% python3 -q
>>> import numpy as np
>>> np.set_printoptions(precision=3, suppress=True, linewidth=200, floatmode="fixed")
>>> def rd(a):
...     return np.round(a, 3) + 0
... 
>>> mat = np.array([[1, 0, 1, 5, 1],
...     [3, 5, 1, 1, 4],
...     [1, 1, 2, 2, 3],
...     [0, 0, 3, 1, 2],
...     [2, 0, 3, 4, 0]])
>>> mat
array([[1, 0, 1, 5, 1],
       [3, 5, 1, 1, 4],
       [1, 1, 2, 2, 3],
       [0, 0, 3, 1, 2],
       [2, 0, 3, 4, 0]])
>>> Q, V = np.linalg.qr(mat[:, :2])[0], np.linalg.qr(mat[:, 2:])[0]
>>> s = np.linalg.svd(Q.T @ V, compute_uv=False)
>>> rd(np.degrees(np.arccos(s.clip(0, 1))))
array([10.666, 32.387])
>>> (s > 0.9).sum()
np.int64(1)
>>> rd(np.linalg.norm(Q @ Q.T - V @ V.T, 2))
np.float64(1.0)
>>> rd(s)
array([0.983, 0.844])
>>> M2 = np.array([[4, 3], [8, 8], [1, 0], [4, 7], [4, 9], [1, 3]])
>>> Z = np.array([[9, 1, -2, 5, -7], [-3, -1, 7, 1, -9]])
>>> E = M2 @ Z
>>> E
array([[  27,    1,   13,   23,  -55],
       [  48,    0,   40,   48, -128],
       [   9,    1,   -2,    5,   -7],
       [  15,   -3,   41,   27,  -91],
       [   9,   -5,   55,   29, -109],
       [   0,   -2,   19,    8,  -34]])
>>> # null space of dimension 3
>>> t = np.radians(72)
>>> R = np.eye(5)
>>> R[3, 3] = R[2, 2] = np.cos(t)
>>> R[3, 2], R[2, 3] = -np.sin(t), np.sin(t)
>>> rd(R)
array([[ 1.000,  0.000,  0.000,  0.000,  0.000],
       [ 0.000,  1.000,  0.000,  0.000,  0.000],
       [ 0.000,  0.000,  0.309,  0.951,  0.000],
       [ 0.000,  0.000, -0.951,  0.309,  0.000],
       [ 0.000,  0.000,  0.000,  0.000,  1.000]])
>>> M2 = E @ R.T
>>> np.allclose(E @ E.T, M2 @ M2.T)
True
>>> rd(M2)
array([[  27.000,    1.000,   25.892,   -5.256,  -55.000],
       [  48.000,    0.000,   58.011,  -23.209, -128.000],
       [   9.000,    1.000,    4.137,    3.447,   -7.000],
       [  15.000,   -3.000,   38.348,  -30.650,  -91.000],
       [   9.000,   -5.000,   44.577,  -43.347, -109.000],
       [   0.000,   -2.000,   13.480,  -15.598,  -34.000]])
